$ ipython --no-banner

In [1]: import numpy as np

In [2]: import numpy.linalg as la

In [3]: np.set_printoptions(precision=2, suppress=True, linewidth=160)

In [4]: def rnd(a):
   ...:     return np.round(a, 2) + 0
   ...: 

In [5]: F = np.load("block13.npy")

In [6]: F
Out[6]: 
array([[5, 6, 5, 6],
       [2, 7, 2, 7],
       [5, 6, 5, 6],
       [2, 7, 2, 7]])

In [7]: # null space of dimension 2

In [8]: U, s, VT = la.svd(F)

In [9]: V = VT[:(s > 1e-8).sum()]

In [10]: rng = np.random.default_rng(345)

In [11]: x0 = F[3] + -3 * F[1] + rng.integers(2) * np.eye(4)[1]

In [12]: x0
Out[12]: array([ -4., -14.,  -4., -14.])

In [13]: rnd(la.norm(x0 - V.T @ V @ x0))
Out[13]: np.float64(0.0)

In [14]: rnd(np.diag(V.T @ V))
Out[14]: array([0.5, 0.5, 0.5, 0.5])

In [15]: np.allclose(V.T @ V @ x0, x0)
Out[15]: True

In [16]: rnd(V.T @ V)
Out[16]: 
array([[0.5, 0. , 0.5, 0. ],
       [0. , 0.5, 0. , 0.5],
       [0.5, 0. , 0.5, 0. ],
       [0. , 0.5, 0. , 0.5]])

In [17]: m1 = np.load("sample5.npy")

In [18]: m1
Out[18]: 
array([[-8.99,  7.  ,  7.99],
       [-9.01,  6.97,  8.02],
       [-8.98,  6.99,  8.01],
       [-8.98,  7.  ,  8.01],
       [-9.  ,  7.03,  7.99],
       [-9.02,  6.99,  7.97],
       [-9.  ,  6.99,  8.  ],
       [-9.03,  6.98,  8.01],
       [-8.99,  6.98,  7.98],
       [-9.01,  7.05,  8.02],
       [-9.02,  6.97,  8.  ],
       [-9.03,  6.96,  7.98],
       [-8.99,  7.03,  8.02],
       [ 8.02, -9.  , -7.  ],
       [ 8.01, -8.98, -7.  ],
       [ 7.99, -8.98, -6.94],
       [ 8.  , -9.  , -7.  ],
       [ 8.01, -8.97, -7.02],
       [ 8.  , -8.98, -7.  ],
       [ 7.99, -9.  , -7.02],
       [ 7.97, -9.01, -7.01],
       [ 8.02, -8.98, -6.99],
       [ 7.97, -9.  , -6.99],
       [ 8.03, -8.98, -7.  ],
       [ 8.02, -9.03, -7.01],
       [ 8.  , -9.01, -7.  ]])

In [19]: Xc = (m1 - m1.mean(axis=0)) / m1.std(axis=0)

In [20]: np.argwhere(np.abs(Xc) > 2)
Out[20]: array([], shape=(0, 2), dtype=int64)

In [21]: b = la.lstsq(np.delete(Xc, 1, axis=1), Xc[:, 1])[0]

In [22]: rnd(1 - np.var(Xc[:, 1] - np.delete(Xc, 1, axis=1) @ b))
Out[22]: np.float64(1.0)

In [23]: m1 @ m1
Traceback (most recent call last):
  Cell In[23], line 1
    m1 @ m1
ValueError: matmul: Input operand 1 has a mismatch in its core dimension 0, with gufunc signature (n?,k),(k,m?)->(n?,m?) (size 26 is different from 3)


In [24]: G = m1.T @ m1

In [25]: rnd(np.trace(G)), rnd((m1 ** 2).sum())
Out[25]: (np.float64(5042.85), np.float64(5042.85))

In [26]: rnd(np.diag(G))
Out[26]: array([1886.39, 1687.73, 1468.73])

In [27]: la.matrix_rank(G)
Out[27]: np.int64(3)

In [28]: np.allclose(G, G.T)
Out[28]: True

In [29]: B = np.c_[m1[:, :2] @ np.array([[-1, -1], [2, -2]]), np.array([3, -1, -3, 0, 1, -2, -3, -2, 3, 0, 3, -3, 1, 3, 3, 3, 1, -1, 1, 0, -1, 0, -2, 3, 2, 0])]

In [30]: rnd(B)
Out[30]: 
array([[ 22.99,  -5.01,   3.  ],
       [ 22.95,  -4.93,  -1.  ],
       [ 22.96,  -5.  ,  -3.  ],
       [ 22.98,  -5.02,   0.  ],
       [ 23.06,  -5.06,   1.  ],
       [ 23.  ,  -4.96,  -2.  ],
       [ 22.98,  -4.98,  -3.  ],
       [ 22.99,  -4.93,  -2.  ],
       [ 22.95,  -4.97,   3.  ],
       [ 23.11,  -5.09,   0.  ],
       [ 22.96,  -4.92,   3.  ],
       [ 22.95,  -4.89,  -3.  ],
       [ 23.05,  -5.07,   1.  ],
       [-26.02,   9.98,   3.  ],
       [-25.97,   9.95,   3.  ],
       [-25.95,   9.97,   3.  ],
       [-26.  ,  10.  ,   1.  ],
       [-25.95,   9.93,  -1.  ],
       [-25.96,   9.96,   1.  ],
       [-25.99,  10.01,   0.  ],
       [-25.99,  10.05,  -1.  ],
       [-25.98,   9.94,   0.  ],
       [-25.97,  10.03,  -2.  ],
       [-25.99,   9.93,   3.  ],
       [-26.08,  10.04,   2.  ],
       [-26.02,  10.02,   0.  ]])

In [31]: rnd(la.lstsq(m1, B[:, 0])[0])
Out[31]: array([-1.,  2.,  0.])

In [32]: la.matrix_rank(B)
Out[32]: np.int64(3)
